$ python -q
>>> import numpy as np
>>> np.set_printoptions(precision=1, suppress=True, linewidth=160)
>>> feats = 2 * np.eye(8) + np.ones((8, 8))
>>> feats
array([[3., 1., 1., 1., 1., 1., 1., 1.],
       [1., 3., 1., 1., 1., 1., 1., 1.],
       [1., 1., 3., 1., 1., 1., 1., 1.],
       [1., 1., 1., 3., 1., 1., 1., 1.],
       [1., 1., 1., 1., 3., 1., 1., 1.],
       [1., 1., 1., 1., 1., 3., 1., 1.],
       [1., 1., 1., 1., 1., 1., 3., 1.],
       [1., 1., 1., 1., 1., 1., 1., 3.]])
>>> np.fft.fft(feats[0])
array([10.+0.j,  2.+0.j,  2.+0.j,  2.+0.j,  2.+0.j,  2.+0.j,  2.+0.j,  2.+0.j])
>>> low = np.linalg.cholesky(feats)
>>> np.diag(low) ** 2
array([3. , 2.7, 2.5, 2.4, 2.3, 2.3, 2.2, 2.2])
>>> feats / np.sqrt(np.outer(np.diag(feats), np.diag(feats)))
array([[1. , 0.3, 0.3, 0.3, 0.3, 0.3, 0.3, 0.3],
       [0.3, 1. , 0.3, 0.3, 0.3, 0.3, 0.3, 0.3],
       [0.3, 0.3, 1. , 0.3, 0.3, 0.3, 0.3, 0.3],
       [0.3, 0.3, 0.3, 1. , 0.3, 0.3, 0.3, 0.3],
       [0.3, 0.3, 0.3, 0.3, 1. , 0.3, 0.3, 0.3],
       [0.3, 0.3, 0.3, 0.3, 0.3, 1. , 0.3, 0.3],
       [0.3, 0.3, 0.3, 0.3, 0.3, 0.3, 1. , 0.3],
       [0.3, 0.3, 0.3, 0.3, 0.3, 0.3, 0.3, 1. ]])
>>> np.linalg.eigvalsh(feats).min() > 0
np.True_
>>> w, evecs = np.linalg.eigh(feats)
>>> x0 = np.array([0, 1, 2, 0, 0, 1, 1, 2])
>>> np.abs(feats).sum(axis=1).max(), np.abs(w).max()
(np.float64(10.0), np.float64(10.0))
>>> (np.sign(evecs[:, -1].round(6)) == np.sign(evecs[0, -1].round(6))).astype(int)
array([1, 1, 1, 1, 1, 1, 1, 1])
>>> np.linalg.eigvalsh(feats[1:, 1:])
array([2., 2., 2., 2., 2., 2., 9.])
>>> x0 @ feats @ x0
np.float64(71.0)
>>> evecs * np.maximum(w, 0) @ evecs.T
array([[3., 1., 1., 1., 1., 1., 1., 1.],
       [1., 3., 1., 1., 1., 1., 1., 1.],
       [1., 1., 3., 1., 1., 1., 1., 1.],
       [1., 1., 1., 3., 1., 1., 1., 1.],
       [1., 1., 1., 1., 3., 1., 1., 1.],
       [1., 1., 1., 1., 1., 3., 1., 1.],
       [1., 1., 1., 1., 1., 1., 3., 1.],
       [1., 1., 1., 1., 1., 1., 1., 3.]])
>>> evecs * np.sqrt(w) @ evecs.T
array([[1.6, 0.2, 0.2, 0.2, 0.2, 0.2, 0.2, 0.2],
       [0.2, 1.6, 0.2, 0.2, 0.2, 0.2, 0.2, 0.2],
       [0.2, 0.2, 1.6, 0.2, 0.2, 0.2, 0.2, 0.2],
       [0.2, 0.2, 0.2, 1.6, 0.2, 0.2, 0.2, 0.2],
       [0.2, 0.2, 0.2, 0.2, 1.6, 0.2, 0.2, 0.2],
       [0.2, 0.2, 0.2, 0.2, 0.2, 1.6, 0.2, 0.2],
       [0.2, 0.2, 0.2, 0.2, 0.2, 0.2, 1.6, 0.2],
       [0.2, 0.2, 0.2, 0.2, 0.2, 0.2, 0.2, 1.6]])
>>> evecs * np.abs(w) @ evecs.T
array([[3., 1., 1., 1., 1., 1., 1., 1.],
       [1., 3., 1., 1., 1., 1., 1., 1.],
       [1., 1., 3., 1., 1., 1., 1., 1.],
       [1., 1., 1., 3., 1., 1., 1., 1.],
       [1., 1., 1., 1., 3., 1., 1., 1.],
       [1., 1., 1., 1., 1., 3., 1., 1.],
       [1., 1., 1., 1., 1., 1., 3., 1.],
       [1., 1., 1., 1., 1., 1., 1., 3.]])
>>> np.allclose(feats @ feats.T, feats.T @ feats)
True
>>> np.trace(feats)
np.float64(24.0)
>>> feats @ feats
array([[16., 12., 12., 12., 12., 12., 12., 12.],
       [12., 16., 12., 12., 12., 12., 12., 12.],
       [12., 12., 16., 12., 12., 12., 12., 12.],
       [12., 12., 12., 16., 12., 12., 12., 12.],
       [12., 12., 12., 12., 16., 12., 12., 12.],
       [12., 12., 12., 12., 12., 16., 12., 12.],
       [12., 12., 12., 12., 12., 12., 16., 12.],
       [12., 12., 12., 12., 12., 12., 12., 16.]])
>>> np.linalg.determinant(feats)
Traceback (most recent call last):
  File "<python-input-21>", line 1, in <module>
    np.linalg.determinant(feats)
    ^^^^^^^^^^^^^^^^^^^^^
AttributeError: module 'numpy.linalg' has no attribute 'determinant'
>>> u = np.array([0, 2, 2, 0])
>>> J = 5 * np.eye(4) + np.outer(u, u)
>>> J
array([[5., 0., 0., 0.],
       [0., 9., 4., 0.],
       [0., 4., 9., 0.],
       [0., 0., 0., 5.]])
>>> low = np.linalg.cholesky(J)
>>> round(float(np.prod(np.diag(low)) ** 2), 1), np.round(np.linalg.det(J), 1)
(1625.0, np.float64(1625.0))
>>> low
array([[2.2, 0. , 0. , 0. ],
       [0. , 3. , 0. , 0. ],
       [0. , 1.3, 2.7, 0. ],
       [0. , 0. , 0. , 2.2]])
>>> J / np.sqrt(np.outer(np.diag(J), np.diag(J)))
array([[1. , 0. , 0. , 0. ],
       [0. , 1. , 0.4, 0. ],
       [0. , 0.4, 1. , 0. ],
       [0. , 0. , 0. , 1. ]])
>>> np.diag(low) ** 2
array([5. , 9. , 7.2, 5. ])
>>> m1 = np.array([[4, 0, 0, 3, 1],
...     [4, 0, 0, 3, 1],
...     [4, 0, 0, 3, 1],
...     [2, -2, -2, 1, -1],
...     [4, 0, 0, 3, 1],
...     [3, -1, -1, 2, 0],
...     [3, -1, -1, 2, 0],
...     [4, 0, 0, 3, 1],
...     [3, -1, -1, 2, 0]])
>>> # rows and columns are dependent
>>> x0 = np.array([0, -3, 3, -2, -2])
>>> a = np.maximum(m1 @ x0, 0)
>>> a
array([0, 0, 0, 0, 0, 0, 0, 0, 0])
>>> np.maximum(m1 @ (3 * x0), 0)
array([0, 0, 0, 0, 0, 0, 0, 0, 0])
>>> np.tanh(m1 @ x0)
array([-1., -1., -1.,  0., -1., -1., -1., -1., -1.])
>>> np.maximum(m1 @ x0, 0) - np.maximum(-m1 @ x0, 0)
array([-8, -8, -8,  0, -8, -4, -4, -8, -4])
